$ ipython --no-banner

In [1]: import numpy as np

In [2]: from numpy import linalg as LA

In [3]: np.set_printoptions(precision=3, suppress=True, linewidth=100)

In [4]: def tidy(a):
   ...:     return np.round(a, 3) + 0
   ...: 

In [5]: arr = np.load("dump.npy")

In [6]: print(arr)
[[-1.  0.  1. -1.  0.]
 [ 0.  0.  2. -2.  1.]
 [ 0.  0. -3. -1. -1.]
 [ 0.  0. -2.  1.  0.]
 [ 0.  0.  3. -3.  2.]]

In [7]: print([round(float(x), 3) for x in LA.svd(arr, compute_uv=False)[:3]])
[6.37, 2.721, 1.221]

In [8]: print(np.argsort(-LA.norm(arr, axis=0).round(6), kind="stable")[:3])
[2 3 4]

In [9]: print(LA.matrix_rank(arr, rtol=0.1))
4

In [10]: feats = np.loadtxt("a.csv", delimiter=",")

In [11]: print(feats)
[[ -1.544  -2.039  -0.321  -1.785   1.929   1.244  -1.99    0.087   1.723]
 [  5.933   6.089   0.263   6.063  -6.229  -2.878   5.829  -0.426  -6.459]
 [  7.904   7.898  -0.195   7.946  -8.638  -4.231   7.766  -0.011  -8.33 ]
 [ -5.618  -6.403   0.379  -6.443   5.8     3.306  -6.424  -0.068   6.17 ]
 [ -6.004  -6.35   -0.161  -6.232   5.815   2.522  -5.59   -0.041   6.38 ]
 [-10.02  -10.111  -0.165  -9.967   9.983   4.851 -10.081   0.07   10.212]]

In [12]: print(tidy(LA.norm(feats, 2) / LA.norm(feats)))
0.999

In [13]: U, s, Vh = LA.svd(feats)

In [14]: print(tidy(s))
[41.931  1.057  0.929  0.64   0.464  0.332]

In [15]: B = U[:, :1] @ np.diag(s[:1]) @ Vh[:1]

In [16]: print(tidy(LA.norm(feats - B, 2)), tidy(s[1]))
1.057 1.057

In [17]: print(tidy(LA.norm(feats - B) / LA.norm(feats)))
0.039

In [18]: print(LA.matrix_rank(feats, rtol=0.05))
1

In [19]: F = np.load("arr.npy")

In [20]: print(F)
[[-3 -5 -3 -5  3 -1  1  1  5]
 [-5 -3 -5 -3 -5  3 -1  1  1]
 [-3 -5 -3 -5 -3 -5  3 -1  1]
 [-5 -3 -5 -3 -5 -3 -5  3 -1]
 [ 3 -5 -3 -5 -3 -5 -3 -5  3]
 [-1  3 -5 -3 -5 -3 -5 -3 -5]
 [ 1 -1  3 -5 -3 -5 -3 -5 -3]
 [ 1  1 -1  3 -5 -3 -5 -3 -5]
 [ 5  1  1 -1  3 -5 -3 -5 -3]]

In [21]: print(tidy(LA.eigvalsh(F).min()))
-21.169

In [22]: vals, V = LA.eigh(F)

In [23]: x0 = np.array([-3, -3, -1, -1, 2, -2, 3, 3, 0])

In [24]: print(x0 @ F @ x0)
-372

In [25]: print(tidy(LA.eigvalsh(F[1:, 1:])))
[-21.004 -13.936  -4.776  -4.137  -1.652   4.793   4.942  11.771]

In [26]: print(np.abs(F).sum(axis=1).max(), tidy(np.abs(vals).max()))
35 21.169

In [27]: print(tidy(x0 @ F @ x0 / (x0 @ x0)), tidy(vals[0]), tidy(vals[-1]))
-8.087 -21.169 13.725

In [28]: vals, V = LA.eigh(F)

In [29]: print(np.abs(V[:, -1]).round(6).argmax())
4

In [30]: print((vals > 1e-8).sum(), (vals < -1e-8).sum())
3 6

In [31]: print(tidy(LA.eigvalsh(F @ F)))
[  0.733   4.408  18.795  23.766  30.867  37.202 188.384 312.707 448.139]

In [32]: print(tidy(V.T @ F @ V))
[[-21.169   0.      0.      0.      0.      0.      0.      0.      0.   ]
 [  0.    -17.684   0.      0.      0.      0.      0.      0.      0.   ]
 [  0.      0.     -5.556   0.      0.      0.      0.      0.      0.   ]
 [  0.      0.      0.     -4.335   0.      0.      0.      0.      0.   ]
 [  0.      0.      0.      0.     -2.1     0.      0.      0.      0.   ]
 [  0.      0.      0.      0.      0.     -0.856   0.      0.      0.   ]
 [  0.      0.      0.      0.      0.      0.      4.875   0.      0.   ]
 [  0.      0.      0.      0.      0.      0.      0.      6.099   0.   ]
 [  0.      0.      0.      0.      0.      0.      0.      0.     13.725]]

In [33]: print(tidy(np.abs(V[:, -1])))
[0.355 0.322 0.242 0.341 0.437 0.341 0.242 0.322 0.355]

In [34]: print(tidy(vals.sum()), np.trace(F))
-27.0 -27

In [35]: print(tidy(V.T @ V))
[[1. 0. 0. 0. 0. 0. 0. 0. 0.]
 [0. 1. 0. 0. 0. 0. 0. 0. 0.]
 [0. 0. 1. 0. 0. 0. 0. 0. 0.]
 [0. 0. 0. 1. 0. 0. 0. 0. 0.]
 [0. 0. 0. 0. 1. 0. 0. 0. 0.]
 [0. 0. 0. 0. 0. 1. 0. 0. 0.]
 [0. 0. 0. 0. 0. 0. 1. 0. 0.]
 [0. 0. 0. 0. 0. 0. 0. 1. 0.]
 [0. 0. 0. 0. 0. 0. 0. 0. 1.]]
